$ python -q
>>> import numpy as np
>>> import numpy.linalg as la
>>> np.set_printoptions(precision=3, suppress=True, linewidth=160, sign=" ")
>>> f = np.array([5, -4, 2, -1])
>>> v = np.array([-2, -1, -1, 0])
>>> J = f[:, None] + v[None, :]
>>> J
array([[ 3,  4,  4,  5],
       [-6, -5, -5, -4],
       [ 0,  1,  1,  2],
       [-3, -2, -2, -1]])
>>> round(float(la.det(J[::-1])), 3)
0.0
>>> np.einsum("ij,ji->", J, J)
np.int64(-44)
>>> np.round(np.poly(J), 3) + 0
array([  1.,   2.,  24.,   0.,   0.])
>>> np.einsum("ii->", J)
np.int64(-2)
>>> np.round(la.det(2 * J), 3), round(la.det(J), 3)
(np.float64(0.0), np.float64(0.0))
>>> Uu, sigma, vt = la.svd(J)
>>> vecs = vt[:(sigma > 1e-8).sum()]
>>> rng = np.random.default_rng(78193)
>>> vec = J[3] + 4 * J[0] + rng.integers(2) * np.eye(4)[2]
>>> vec
array([  9.,  14.,  14.,  19.])
>>> vecs.T @ vecs
array([[ 0.75,  0.25,  0.25, -0.25],
       [ 0.25,  0.25,  0.25,  0.25],
       [ 0.25,  0.25,  0.25,  0.25],
       [-0.25,  0.25,  0.25,  0.75]])
>>> np.diag(vecs.T @ vecs)
array([ 0.75,  0.25,  0.25,  0.75])
>>> np.allclose(vecs.T @ vecs @ vec, vec)
True
>>> np.round(la.norm(vec - vecs.T @ vecs @ vec), 3)
np.float64(0.0)
>>> X = np.load("mat.npy")
>>> X
array([[18,  2, 10, -5,  1],
       [ 2, 14,  2,  0,  4],
       [10,  2, 13, -4,  6],
       [-5,  0, -4,  4, -1],
       [ 1,  4,  6, -1, 14]])
>>> # symmetric
>>> vals, vecs = la.eigh(X)
>>> np.round(vecs.T @ vecs, 3) + 0
array([[ 1.,  0.,  0.,  0.,  0.],
       [ 0.,  1.,  0.,  0.,  0.],
       [ 0.,  0.,  1.,  0.,  0.],
       [ 0.,  0.,  0.,  1.,  0.],
       [ 0.,  0.,  0.,  0.,  1.]])
>>> np.unique(vals.round(6) + 0, return_counts=True)[1]
array([ 1,  1,  1,  1,  1])
>>> la.eigvalsh(X @ X)
array([   4.867,   11.128,  120.875,  272.18 ,  897.95 ])
>>> (vals > 1e-8).sum(), (vals < -1e-8).sum()
(np.int64(5), np.int64(0))
>>> np.round(vals.sum(), 3), np.trace(X)
(np.float64(63.0), np.int64(63))
>>> vec = np.array([0, -2, -2, -2, 1])
>>> target = X @ vec
>>> b, lr = np.zeros(5), 1 / la.norm(X, 2) ** 2
>>> for i in range(15):
...     b -= lr * X.T @ (X @ b - target)
...     if i % 5 == 0: print(i, round(la.norm(X @ b - target), 3))
... 
0 19.774
5 10.921
10 8.25
>>> np.round(la.cond(X), 3)
np.float64(13.583)
>>> b
array([-0.43 , -1.793, -0.394, -0.121,  0.168])
